$ python3 -q
>>> import numpy as np
>>> import numpy.linalg as la
>>> np.set_printoptions(precision=2, suppress=True, linewidth=100, sign=" ")
>>> J = np.load("layer1.npy")
>>> J
array([[ 0,  0, -5,  0],
       [ 0, -5,  0,  0],
       [ 0,  0,  0, -5]])
>>> la.norm(J, axis=1)
array([ 5.,  5.,  5.])
>>> round(float(la.norm(J[1], 1)), 2), round(la.norm(J[1], np.inf), 2)
(5.0, np.float64(5.0))
>>> round(float(la.norm(J, 1)), 2), round(float(la.norm(J, np.inf)), 2)
(5.0, 5.0)
>>> la.norm(J, axis=0)
array([ 0.,  5.,  5.,  5.])
>>> la.norm(J, axis=1).argmax()
np.int64(0)
>>> round(la.norm(J, "nuc"), 2)
np.float64(15.0)
>>> np.round(la.norm(J[1] - J[2]), 2)
np.float64(7.07)
>>> cov = J.T @ J
>>> np.allclose(cov, cov.T)
True
>>> la.svd(J, compute_uv=False) ** 2
array([ 25.,  25.,  25.])
>>> np.diag(cov)
array([  0,  25,  25,  25])
>>> la.matrix_rank(cov)
np.int64(3)
>>> np.trace(cov), (J ** 2).sum()
(np.int64(75), np.int64(75))
>>> M2 = np.array([[0, 1], [0, 0], [0, 1], [2, 2]])
>>> J @ M2
array([[  0,  -5],
       [  0,   0],
       [-10, -10]])
>>> M2.T @ J.T
array([[  0,   0, -10],
       [ -5,   0, -10]])
>>> M2 = J / la.norm(J, axis=1, keepdims=True)
>>> cov = M2 @ M2.T
>>> np.degrees(np.arccos(np.clip(cov[2, 1], -1, 1)))
np.float64(90.0)
>>> la.norm(M2, axis=1)
array([ 1.,  1.,  1.])
>>> W0 = np.load("out13.npy")
>>> W0
array([[-3,  2,  0,  0],
       [-3, -2,  0,  0],
       [ 0,  0, -3,  2],
       [ 0,  0, -3, -2]])
>>> x0 = np.array([2, 1, 2, 2])
>>> W0 @ (2 * x0)
array([ -8, -16,  -4, -20])
>>> (W0 @ x0).argmax()
np.int64(2)
>>> np.sort(la.eigvals(W0).real)
array([-2.5, -2.5, -2.5, -2.5])
>>> round(la.det(W0), 2)
np.float64(144.0)
>>> (la.matrix_power((W0 != 0) + (W0.T != 0) + np.eye(4), 4) > 0).astype(int)
array([[ 1,  1,  0,  0],
       [ 1,  1,  0,  0],
       [ 0,  0,  1,  1],
       [ 0,  0,  1,  1]])
>>> (W0 != 0).astype(int)
array([[ 1,  1,  0,  0],
       [ 1,  1,  0,  0],
       [ 0,  0,  1,  1],
       [ 0,  0,  1,  1]])
>>> T = np.stack([W0, 4 * W0, W0[::-1]])
>>> la.matrix_rank(T.reshape(3, -1))
np.int64(2)
>>> (T @ W0.T).shape
(3, 4, 4)
>>> T.sum(axis=0)
array([[-15,  10,  -3,  -2],
       [-15, -10,  -3,   2],
       [ -3,  -2, -15,  10],
       [ -3,   2, -15, -10]])
>>> la.det(T)
array([   144.,  36864.,    144.])
>>> la.matrix_rank(T)
array([ 4,  4,  4])
>>> W0[:, 1] @ W0[:, 0]
np.int64(0)
>>> W0.T @ W0
array([[ 18,   0,   0,   0],
       [  0,   8,   0,   0],
       [  0,   0,  18,   0],
       [  0,   0,   0,   8]])
>>> M2 = np.array([[0, -2, -1], [2, 0, -2], [2, 0, 1], [-3, -2, 2]])
>>> la.matrix_rank(W0 @ M2)
np.int64(3)
>>> np.vstack([W0, M2.T]).shape
(7, 4)
>>> np.einsum("ik,kj->ji", W0, M2)
array([[  4,  -4, -12,   0],
       [  6,   6,  -4,   4],
       [ -1,   7,   1,  -7]])
>>> np.einsum("ij,ij->i", W0, W0)
array([ 13,  13,  13,  13])
>>> W0 @ M2
array([[  4,   6,  -1],
       [ -4,   6,   7],
       [-12,  -4,   1],
       [  0,   4,  -7]])
>>> np.einsum("ij->j", W0)
array([-6,  0, -6,  0])
>>> Q, _ = la.qr(np.array([[-1.0], [-1.2], [1.2]]))
>>> data = Q @ Q.T
>>> data
array([[ 0.26,  0.31, -0.31],
       [ 0.31,  0.37, -0.37],
       [-0.31, -0.37,  0.37]])
>>> W1 = np.array([[1, 1, 3], [1, 1, 2], [1, 0, 2]])
>>> c = np.array([2, 3, -2])
>>> hid = np.maximum(data @ W1 + c, 0)
>>> la.matrix_rank(hid)
np.int64(2)
>>> hid
array([[ 2.26,  3.57,  0.  ],
       [ 2.31,  3.68,  0.  ],
       [ 1.69,  2.32,  0.  ]])
>>> (hid > 0).mean(axis=0)
array([ 1.,  1.,  0.])
>>> Z = np.array([[2, -1, -1], [2, -2, -2], [1, 1, 2]])
>>> (hid @ Z).round(6).argmax(axis=1)
array([ 0,  0,  0])
>>> rk = la.matrix_rank(hid)
>>> rk
np.int64(2)
>>> ns = la.svd(hid)[2][rk:].T
>>> ns[:, 0] / ns[np.abs(ns[:, 0]).round(6).argmax(), 0]
array([ 0.,  0.,  1.])
>>> [int(la.matrix_rank(hid[:, :j + 1])) for j in range(3)]
[1, 2, 2]
>>> M = np.load("x.npy")
>>> M
array([[-3.,  0.],
       [ 0.,  1.]])
>>> vals, V = la.eig(M)
>>> vals
array([-3.,  1.])
>>> np.prod(vals)
np.float64(-3.0)
>>> np.sort(la.eigvals(la.inv(M)))
array([-0.33,  1.  ])
>>> M @ V[:, 0] - vals[0] * V[:, 0]
array([ 0.,  0.])
>>> rng = np.random.default_rng(825)
>>> E = (rng.random((3, 3)) < 0.3) + np.eye(3)
>>> E /= E.sum(axis=1, keepdims=True)
>>> E
array([[ 0.67,  0.33,  0.  ],
       [ 0.  ,  1.  ,  0.  ],
       [ 0.  ,  0.  ,  1.  ]])
>>> np.round(la.matrix_power(E, 100), 2) + 0
array([[ 0.,  1.,  0.],
       [ 0.,  1.,  0.],
       [ 0.,  0.,  1.]])
>>> np.sort(np.abs(la.eigvals(E)))[::-1]
array([ 1.  ,  1.  ,  0.67])
>>> p = np.eye(3)[1]
>>> for _ in range(4):
...     p = p @ E
...     print(p.round(2))
... 
[ 0.  1.  0.]
[ 0.  1.  0.]
[ 0.  1.  0.]
[ 0.  1.  0.]
>>> np.round(np.abs(la.eigvals(E)).max(), 2)
np.float64(1.0)
>>> (E + E.T) / 2
array([[ 0.67,  0.17,  0.  ],
       [ 0.17,  1.  ,  0.  ],
       [ 0.  ,  0.  ,  1.  ]])
>>> np.sort(np.abs(la.eigvals(E)))
array([ 0.67,  1.  ,  1.  ])
>>> (E - E.T) / 2
array([[ 0.  ,  0.17,  0.  ],
       [-0.17,  0.  ,  0.  ],
       [ 0.  ,  0.  ,  0.  ]])
>>> M2 = np.array([[-1, -1, -3], [0, 1, -1], [-3, 2, -1]])
>>> M2.T @ E.T
array([[-0.67,  0.  , -3.  ],
       [-0.33,  1.  ,  2.  ],
       [-2.33, -1.  , -1.  ]])
>>> np.einsum("ik,kj->ji", E, M2)
array([[-0.67,  0.  , -3.  ],
       [-0.33,  1.  ,  2.  ],
       [-2.33, -1.  , -1.  ]])
>>> np.einsum("ij,ij->i", E, E)
array([ 0.56,  1.  ,  1.  ])
>>> np.einsum("ik,kj->ij", E, M2)
array([[-0.67, -0.33, -2.33],
       [ 0.  ,  1.  , -1.  ],
       [-3.  ,  2.  , -1.  ]])
>>> Q, V = la.qr(E[:, :1])[0], la.qr(E[:, 1:])[0]
>>> s = la.svd(Q.T @ V, compute_uv=False)
>>> np.degrees(np.arccos(s.clip(0, 1)))
array([ 71.57])
>>> round(float(la.norm(Q @ Q.T - V @ V.T, 2)), 2)
1.0
>>> (s > 0.9).sum()
np.int64(0)
